>>> import numpy as np
>>> np.set_printoptions(precision=3, suppress=True, linewidth=160)
>>> def tidy(a):
...     return np.round(a, 3) + 0
... 
>>> K = np.array([[2, 1, 3, -1], [-4, -4, -2, 5]])
>>> K[:, 1] = -1 * K[:, 2]
>>> print(K)
[[ 2 -3  3 -1]
 [-4  2 -2  5]]
>>> x0 = np.array([-8, 6, 7, 6])
>>> (K @ x0).argmax()
np.int64(1)
>>> print(np.einsum("ij,j->i", K, x0))
[-19  60]
>>> print(K @ (2 * x0))
[-38 120]
>>> x0 @ K
Traceback (most recent call last):
  File "<python-input-10>", line 1, in <module>
    x0 @ K
    ~~~^~~
ValueError: matmul: Input operand 1 has a mismatch in its core dimension 0, with gufunc signature (n?,k),(k,m?)->(n?,m?) (size 2 is different from 4)
>>> K @ np.eye(4)[2]
array([ 3., -2.])
>>> (K * x0).sum(axis=1)
array([-19,  60])
>>> Y = np.array([[3, 8], [-4, -2], [-3, -6], [-4, -7]])
>>> print(K @ Y)
[[ 13  11]
 [-34 -59]]
>>> Y.T @ K.T
array([[ 13, -34],
       [ 11, -59]])
>>> np.einsum("ik,kj->ji", K, Y)
array([[ 13, -34],
       [ 11, -59]])
>>> np.einsum("ik,kj->ij", K, Y)
array([[ 13,  11],
       [-34, -59]])
>>> cov = K.T @ K
>>> np.linalg.matrix_rank(cov)
np.int64(2)
>>> cov
array([[ 20, -14,  14, -22],
       [-14,  13, -13,  13],
       [ 14, -13,  13, -13],
       [-22,  13, -13,  26]])
>>> tidy(np.linalg.eigvalsh(cov)[::-1])
array([64.178,  7.822,  0.   ,  0.   ])
>>> (K @ K.T).shape
(2, 2)
>>> F = np.load("a.npy")
>>> F
array([[-32, -24,  24, -16],
       [ 24,  18, -18,  12],
       [  8,   6,  -6,   4],
       [ 32,  24, -24,  16]])
>>> tidy(np.linalg.norm(F, axis=1))
array([49.315, 36.986, 12.329, 49.315])
>>> tidy(np.linalg.norm(F, 2))
np.float64(79.9)
>>> tidy(np.linalg.norm(F[0], 1)), tidy(np.linalg.norm(F[0], np.inf))
(np.float64(96.0), np.float64(32.0))
>>> tidy(np.linalg.norm(F, axis=0))
array([51.846, 38.884, 38.884, 25.923])
>>> print(tidy(np.linalg.norm(F) ** 2 / np.linalg.norm(F, 2) ** 2))
1.0
>>> print(tidy(np.linalg.norm(F[0] - F[1])))
86.302
>>> F[0] @ F[1]
np.int64(-1824)
>>> np.linalg.norm(F, axis=1).argmax()
np.int64(0)
